% python3 -q
>>> import numpy as np
>>> np.set_printoptions(precision=1, suppress=True, linewidth=120, legacy="1.25")
>>> tidy = lambda a: np.round(a, 1) + 0
>>> q, _ = np.linalg.qr(np.array([[-0.7, 1.5, -0.6], [-0.9, -0.4, 1.1], [1.0, 0.1, 0.7]]))
>>> ev = np.array([3, 0, 5])
>>> mat = q @ np.diag(ev) @ q.T
>>> print(tidy(mat))
[[ 0.7  1.3 -0.4]
 [ 1.3  3.4  1.3]
 [-0.4  1.3  3.9]]
>>> U, sig, VT = np.linalg.svd(mat)
>>> print(np.argmax(sig[:-1] / (sig[1:] + 1e-6)) + 1)
2
>>> print(tidy(sig))
[5. 3. 0.]
>>> Y = U[:, :2] @ np.diag(sig[:2]) @ VT[:2]
>>> print(tidy(np.linalg.norm(mat - Y, 2)), tidy(sig[2]))
0.0 0.0
>>> print(tidy(Y))
[[ 0.7  1.3 -0.4]
 [ 1.3  3.4  1.3]
 [-0.4  1.3  3.9]]
>>> print(tidy(np.abs(np.linalg.eigvals(mat)).max()))
5.0
>>> print(tidy(np.linalg.det(mat)))
0.0
>>> print(np.allclose(mat, mat.T))
True
>>> print(np.trace(mat))
8.0
>>> print(tidy(mat @ mat))
[[ 2.4  4.8 -0.3]
 [ 4.8 15.   8.7]
 [-0.3  8.7 16.6]]
>>> A = np.loadtxt("mat.csv", delimiter=",")
>>> print(A)
[[-1.2  1.7 -1.2  0.3]
 [ 0.8 -1.2  0.6  0. ]
 [-1.2  3.  -1.6 -0.7]
 [-0.1 -0.1 -0.1 -0.1]
 [-1.1  2.4 -1.1 -0.2]
 [ 3.4 -5.5  2.2  0.1]
 [-0.5  0.8 -0.3  0.4]
 [ 0.5 -1.5  0.6 -0.1]
 [-1.3  2.7 -1.1 -0.2]
 [ 0.4 -2.6  0.9  0.1]
 [ 0.3 -0.3  0.4 -0.1]
 [-0.2 -0.6  0.1  0. ]
 [ 1.3 -2.   0.8  0.1]
 [-1.5  1.4 -1.5  0.1]
 [-0.6  1.2 -0.3 -0.2]]
>>> x0 = np.array([-1, -1, 1, -1])
>>> y = A @ x0
>>> beta, lr = np.zeros(4), 1 / np.linalg.norm(A, 2) ** 2
>>> for i in range(50):
...     beta -= lr * A.T @ (A @ beta - y)
...     if i % 10 == 0: print(i, round(np.linalg.norm(A @ beta - y), 1))
... 
0 1.7
10 1.5
20 1.4
30 1.3
40 1.2
>>> print(tidy(beta))
[-0.2 -0.8  0.4 -0.1]
>>> print(tidy(np.linalg.cond(A)))
13.7
>>> Xs = A - A.mean(axis=0)
>>> U, sig, VT = np.linalg.svd(Xs, full_matrices=False)
>>> print(tidy(VT[0] * np.sign(VT[0, np.abs(VT[0]).argmax()])))
[-0.4  0.8 -0.4  0. ]
>>> print(np.abs(VT[0]).argmax())
1
>>> print(tidy((sig ** 2).sum() ** 2 / (sig ** 4).sum()))
1.1
>>> print(np.abs(U[:, 0]).argmax())
5
>>> print(tidy(sig ** 2 / (sig ** 2).sum()))
[1. 0. 0. 0.]
>>> E = np.cumsum(np.array([[0, 1, 2],
...     [0, 0, -2],
...     [2, -2, -2],
...     [0, 0, 0],
...     [0, -2, 2],
...     [-2, -1, 0],
...     [-1, 2, 1],
...     [1, 0, 0],
...     [1, -1, 0],
...     [1, -1, 2],
...     [-2, 1, 0],
...     [0, -2, -1]]), axis=0)
>>> print(E)
[[ 0  1  2]
 [ 0  1  0]
 [ 2 -1 -2]
 [ 2 -1 -2]
 [ 2 -3  0]
 [ 0 -4  0]
 [-1 -2  1]
 [ 0 -2  1]
 [ 1 -3  1]
 [ 2 -4  3]
 [ 0 -3  3]
 [ 0 -5  2]]
>>> q, r_ = np.linalg.qr(E)
>>> print(tidy(abs(r_[0, 0])), tidy(np.linalg.norm(E[:, 0])))
4.2 4.2
>>> print(tidy(np.abs(np.diag(r_))))
[4.2 8.7 4.6]
>>> print(q.shape, r_.shape)
(12, 3) (3, 3)
>>> print(tidy(q.T @ q))
[[1. 0. 0.]
 [0. 1. 0.]
 [0. 0. 1.]]
>>> print(tidy(q))
[[ 0.  -0.1  0.5]
 [ 0.  -0.1  0.1]
 [-0.5 -0.1 -0.3]
 [-0.5 -0.1 -0.3]
 [-0.5  0.1  0. ]
 [ 0.   0.5 -0.4]
 [ 0.2  0.4 -0.1]
 [ 0.   0.2  0. ]
 [-0.2  0.2  0.1]
 [-0.5  0.2  0.5]
 [ 0.   0.3  0.4]
 [ 0.   0.6 -0.1]]
>>> dist = np.linalg.norm(E[:, None] - E[None], axis=-1)
>>> print(dist.shape)
(12, 12)
>>> print(np.unravel_index(dist.round(6).argmax(), dist.shape))
(1, 11)
>>> print(np.linalg.matrix_rank(dist ** 2))
5
>>> print(dist[4].round(6).argsort(kind="stable")[:4])
[4 8 5 7]
>>> print(tidy(np.linalg.norm(E, axis=1)))
[2.2 1.  3.  3.  3.6 4.  2.4 2.2 3.3 5.4 4.2 5.4]
